$ python -q
>>> import numpy as np
>>> np.set_printoptions(suppress=True, linewidth=200)
>>> rng = np.random.default_rng(798499)
>>> ang = np.sort(rng.uniform(-2, 2, 19))
>>> X = np.c_[ang, ang ** 2, ang ** 3] @ np.array([[2, 2, 0, 0], [2, 1, 1, 1], [1, 2, 2, 1]])
>>> X.round(2) + 0
array([[ -3.13, -12.74,  -9.06,  -2.84],
       [ -1.88,  -7.51,  -4.51,  -1.13],
       [ -1.8 ,  -7.18,  -4.23,  -1.03],
       [ -1.29,  -4.67,  -2.21,  -0.35],
       [ -0.94,  -2.65,  -0.77,   0.05],
       [ -0.84,  -2.  ,  -0.39,   0.13],
       [ -0.82,  -1.92,  -0.35,   0.13],
       [ -0.79,  -1.77,  -0.28,   0.14],
       [ -0.71,  -1.32,  -0.09,   0.15],
       [ -0.37,  -0.44,   0.03,   0.04],
       [ -0.15,  -0.16,   0.01,   0.01],
       [ -0.14,  -0.15,   0.  ,   0.01],
       [  0.73,   0.68,   0.12,   0.1 ],
       [  2.11,   1.97,   0.78,   0.57],
       [  2.15,   2.01,   0.8 ,   0.58],
       [  3.06,   2.92,   1.42,   0.99],
       [  8.23,   8.75,   6.14,   3.92],
       [  8.85,   9.5 ,   6.79,   4.31],
       [ 11.05,  12.22,   9.19,   5.74]])
>>> # null space of dimension 1
>>> W2 = X[[12, 7]].astype(float)
>>> for _ in range(5):
...     labels = np.linalg.norm(X[:, None] - W2, axis=-1).argmin(axis=1)
...     W2 = np.array([X[labels == j].mean(axis=0) for j in range(2)])
... 
>>> labels
array([1, 1, 1, 1, 1, 1, 1, 1, 1, 1, 1, 1, 1, 1, 1, 1, 0, 0, 0])
>>> np.round(W2[1] - W2[0], 2)
array([ -9.68, -12.34,  -8.54,  -4.81])
>>> W2.round(2)
array([[ 9.38, 10.15,  7.37,  4.66],
       [-0.3 , -2.18, -1.17, -0.15]])
>>> W0 = np.array([[-2.0, 2.0, 1.0, 0.0, 0.0, 0.0],
...     [-1.0, -2.0, 2.0, 0.0, 0.0, 0.0],
...     [-2.0, -2.0, 0.0, 0.0, 0.0, 0.0],
...     [0.0, 0.0, 0.0, -2.0, -1.0, -1.0],
...     [0.0, 0.0, 0.0, 0.0, 1.0, -1.0],
...     [0.0, 0.0, 0.0, 1.0, 0.0, 1.0]])
>>> # splits into 2 blocks
>>> rk = np.linalg.matrix_rank(W0)
>>> rk
np.int64(5)
>>> N = np.linalg.svd(W0)[2][rk:].T
>>> [int(np.linalg.matrix_rank(W0[:, :j + 1])) for j in range(6)]
[1, 2, 3, 4, 5, 5]
>>> np.round(N[:, 0] / N[np.abs(N[:, 0]).round(6).argmax(), 0], 2)
array([ 0.,  0.,  0.,  1., -1., -1.])
>>> np.allclose(W0 @ N, 0)
True
>>> N.shape
(6, 1)
>>> np.linalg.lstsq(W0[:-1].T, W0[-1])[2]
np.int32(5)
>>> np.round(np.trace(np.linalg.pinv(W0) @ W0), 2)
np.float64(5.0)
>>> labels = X[:, 2] > np.median(X[:, 2])
>>> u = X[labels].mean(axis=0) - X[~labels].mean(axis=0)
>>> u.round(2)
array([5.2 , 8.35, 5.  , 2.28])
>>> ((X - X.mean(axis=0)) @ u > 0).astype(int)
array([0, 0, 0, 0, 0, 0, 0, 0, 0, 0, 0, 0, 1, 1, 1, 1, 1, 1, 1])
>>> (W0 != 0).astype(int)
array([[1, 1, 1, 0, 0, 0],
       [1, 1, 1, 0, 0, 0],
       [1, 1, 0, 0, 0, 0],
       [0, 0, 0, 1, 1, 1],
       [0, 0, 0, 0, 1, 1],
       [0, 0, 0, 1, 0, 1]])
>>> np.flatnonzero(np.linalg.matrix_power((W0 != 0) + (W0.T != 0) + np.eye(6), 6)[4])
array([3, 4, 5])
>>> round(float(np.linalg.det(W0)), 2)
0.0
>>> M = np.loadtxt("run2.csv", delimiter=",")
>>> M
array([[-1.56,  1.92],
       [ 1.92, -0.44]])
>>> # equal to its transpose
>>> u = np.array([-2, 2, 0])
>>> np.round(np.correlate(M[1], M[0], "full"), 2)
array([ 3.69, -3.84,  0.69])
>>> m1 = np.loadtxt("layer2.csv", delimiter=",")
>>> m1.round(2)
array([[ 0.38,  0.62, -0.21,  0.21,  0.62],
       [ 0.62,  0.38,  0.21, -0.21, -0.62],
       [-0.21,  0.21,  0.93,  0.07,  0.21],
       [ 0.21, -0.21,  0.07,  0.93, -0.21],
       [ 0.62, -0.62,  0.21, -0.21,  0.38]])
>>> # symmetric
>>> labels = rng.permutation(5)
>>> B = m1[:, labels] * rng.choice([-1, 1], 5)
>>> B.round(2)
array([[-0.21, -0.62,  0.21,  0.62,  0.38],
       [ 0.21, -0.38, -0.21, -0.62,  0.62],
       [-0.07, -0.21, -0.93,  0.21, -0.21],
       [-0.93,  0.21, -0.07, -0.21,  0.21],
       [ 0.21,  0.62, -0.21,  0.38,  0.62]])
>>> U, _, vt = np.linalg.svd(m1.T @ B)
>>> labels
array([3, 1, 2, 4, 0])
